$ ipython --no-banner

In [1]: import numpy as np

In [2]: np.set_printoptions(precision=1, suppress=True, linewidth=100, sign=" ")

In [3]: def rnd(a):
   ...:     return np.round(a, 1) + 0
   ...: 

In [4]: J = np.load("sample3.npy")

In [5]: J
Out[5]: 
array([[-24,  -1,  -3],
       [  2, -54,   2],
       [  1,   3, -51]])

In [6]: rng = np.random.default_rng(58)

In [7]: z = rng.permutation(3)

In [8]: print(z)
[ 0  2  1]

In [9]: other = J[z][:, z]

In [10]: print(rnd(np.linalg.det(other)), rnd(np.linalg.det(J[z])))
-66236.0 66236.0

In [11]: np.diag(other)
Out[11]: array([-24, -51, -54])

In [12]: Q, vecs = np.linalg.qr(J[:, :1])[0], np.linalg.qr(J[:, 1:])[0]

In [13]: sig = np.linalg.svd(Q.T @ vecs, compute_uv=False)

In [14]: rnd(np.degrees(np.arccos(sig.clip(0, 1))))
Out[14]: array([ 86.3])

In [15]: vals, vecs = np.linalg.eig(J)

In [16]: rnd(np.sort(np.linalg.eigvals(np.linalg.inv(J))))
Out[16]: array([ 0.,  0.,  0.])

In [17]: rnd(np.sort(np.linalg.eigvals(J.T)))
Out[17]: array([-55.4, -49.4, -24.2])

In [18]: rnd(np.sort(np.linalg.eigvals(J @ J)))
Out[18]: array([  585.9,  2438.8,  3070.3])

In [19]: def softmax(z):
    ...:     e = np.exp(z - z.max(axis=-1, keepdims=True))
    ...:     return e / e.sum(axis=-1, keepdims=True)
    ...: 

In [20]: print(rnd(softmax(J).sum(axis=1)))
[ 1.  1.  1.]

In [21]: rnd(softmax(J[2] + -2))
Out[21]: array([ 0.1,  0.9,  0. ])

In [22]: scores = J @ J.T / np.sqrt(3)

In [23]: rnd(softmax(scores))
Out[23]: 
array([[ 1.,  0.,  0.],
       [ 0.,  1.,  0.],
       [ 0.,  0.,  1.]])

In [24]: softmax(scores + np.triu(np.full(scores.shape, -np.inf), 1))
Out[24]: 
array([[ 1.,  0.,  0.],
       [ 0.,  1.,  0.],
       [ 0.,  0.,  1.]])
